>>> import numpy as np
>>> import numpy.linalg as la
>>> np.set_printoptions(precision=1, suppress=True, linewidth=200, legacy="1.25")
>>> basis = np.array([[2, 0, -2, -1, -1],
...     [-3, 2, -2, 1, 0],
...     [-2, -2, -2, -2, -2],
...     [-3, 3, -1, -1, 1],
...     [-1, 2, -1, -3, 1]])
>>> rng = np.random.default_rng(48008)
>>> J = (rng.random((24, 5)) < 0.25) @ basis
>>> print(J)
[[-4  4 -3 -2  1]
 [ 0  0  0  0  0]
 [ 1  2 -3 -4  0]
 [-1  2 -4  0 -1]
 [ 0  0  0  0  0]
 [-1  2 -4  0 -1]
 [-3  2 -2  1  0]
 [-6  3 -4 -6  0]
 [-5  1 -3 -3 -1]
 [ 0  0  0  0  0]
 [-4  4 -3 -2  1]
 [-2 -2 -2 -2 -2]
 [ 2  0 -2 -1 -1]
 [ 0  0  0  0  0]
 [-4  5 -2 -4  2]
 [-3  3 -1 -1  1]
 [ 2  0 -2 -1 -1]
 [-1  2 -1 -3  1]
 [ 0 -2 -4 -3 -3]
 [-1  3 -3 -2  0]
 [-3  0 -3 -5 -1]
 [ 0  0  0  0  0]
 [ 0  0  0  0  0]
 [-3  0 -6 -2 -3]]
>>> print(la.cond(J) > 100)
False
>>> print(la.matrix_rank(J, rtol=0.1))
4
>>> print(np.round(la.norm(J, 2) / la.norm(J), 1))
0.8
>>> print(np.round(np.abs(la.svd(J)[2][-1]), 1) + 0)
[0.  0.4 0.4 0.1 0.8]
>>> print(round(np.log10(la.cond(J))))
2
>>> E = np.load("a.npy")
>>> print(E)
[[-8.8 -8.8 -6.4 -5.2 -9.8 -6.1]
 [-1.  -1.1 -1.3  2.   4.2 -2. ]
 [-1.8 -2.2 -0.3  0.   0.5  4.3]
 [ 2.   2.3  1.7 -0.4  0.2  0.3]
 [-5.5 -5.3 -1.7 -4.  -8.3  1.8]
 [-6.8 -6.4 -4.8 -3.2 -6.  -6.4]
 [-4.7 -4.5 -1.9 -1.1 -2.3  2.1]]
>>> x0 = np.array([-2, 2, 1, 0, 2, -1])
>>> y = E @ x0
>>> print(np.round(la.pinv(E) @ E, 1) + 0)
[[1. 0. 0. 0. 0. 0.]
 [0. 1. 0. 0. 0. 0.]
 [0. 0. 1. 0. 0. 0.]
 [0. 0. 0. 1. 0. 0.]
 [0. 0. 0. 0. 1. 0.]
 [0. 0. 0. 0. 0. 1.]]
>>> print(np.round(la.solve(E.T @ E, E.T @ y), 1) + 0)
[-2.  2.  1.  0.  2. -1.]
>>> print(np.round(la.lstsq(E, y)[0], 1) + 0)
[-2.  2.  1.  0.  2. -1.]
>>> y = y + 0.3 * rng.normal(size=7)
>>> print(y)
[-19.5   8.6  -4.3   2.2 -19.7  -9.3  -8. ]
>>> c, *_ = la.lstsq(E, y)
>>> print(round(float(la.norm(y - E @ c)), 1))
0.2
>>> print(np.round(E.T @ (y - E @ c), 1) + 0)
[0. 0. 0. 0. 0. 0.]
>>> other = E / np.sqrt((E ** 2).mean(axis=1, keepdims=True))
>>> print(E - E.mean(axis=1, keepdims=True))
[[-1.3 -1.3  1.1  2.3 -2.3  1.4]
 [-1.1 -1.2 -1.4  1.9  4.1 -2.1]
 [-1.9 -2.3 -0.4 -0.1  0.4  4.2]
 [ 1.   1.3  0.7 -1.4 -0.8 -0.7]
 [-1.7 -1.5  2.1 -0.2 -4.5  5.6]
 [-1.2 -0.8  0.8  2.4 -0.4 -0.8]
 [-2.6 -2.4  0.2  1.  -0.2  4.2]]
>>> print(la.matrix_rank(E - E.mean(axis=1, keepdims=True)))
5
>>> print(la.norm(other, axis=1))
[2.4 2.4 2.4 2.4 2.4 2.4 2.4]
>>> print(la.matrix_rank(other) == la.matrix_rank(E))
True
>>> K = np.loadtxt("test19.csv", delimiter=",")
>>> print(K)
[[ -6.1  -1.8   1.8  -0.8]
 [  1.6  -5.   -4.    7.3]
 [  1.3   1.1   3.6   7.9]
 [  3.2  -3.   -4.   -2.7]
 [ -3.9   0.3   4.2   1.8]
 [-11.1  -3.4   4.2   0.4]
 [ -3.2   1.6   0.2   0.4]
 [  0.9   1.2   1.4   3.9]
 [ -3.5   4.2   3.1   8.4]
 [ -3.3   4.6  -2.6  -2.3]
 [  3.3  -4.3   5.    0.1]
 [  2.2  -1.8   1.4  10.1]
 [  2.9   3.  -11.3   0. ]
 [  1.7  -0.2   1.1  -5.3]
 [ -0.2  -2.1  -5.7  -3.6]
 [ -4.    2.7  -1.9  -1. ]
 [  0.3   3.6   6.1   1.3]
 [ -1.3  -2.9  -6.5   1.3]
 [  2.4  -0.8   3.1   2.7]
 [ -2.7   6.    5.2   5. ]
 [ -4.5   3.1 -10.7  -5.8]
 [  2.7  -2.6   4.9  -6.8]]
>>> x0 = np.array([7, -2, 5, 0])
>>> y = K @ x0
>>> print(np.round(la.solve(K.T @ K, K.T @ y), 1) + 0)
[ 7. -2.  5.  0.]
>>> y = y + 0.1 * rng.normal(size=22)
>>> print(y)
[-30.3   1.1  24.7   8.2  -6.8 -49.9 -24.6  10.8 -17.6 -45.4  56.6  26.  -42.2  17.9 -25.7 -42.9  25.2 -35.8  33.9  -4.9 -91.4  48.6]
>>> c, *_ = la.lstsq(K, y)
>>> print(c.round())
[ 7. -2.  5. -0.]
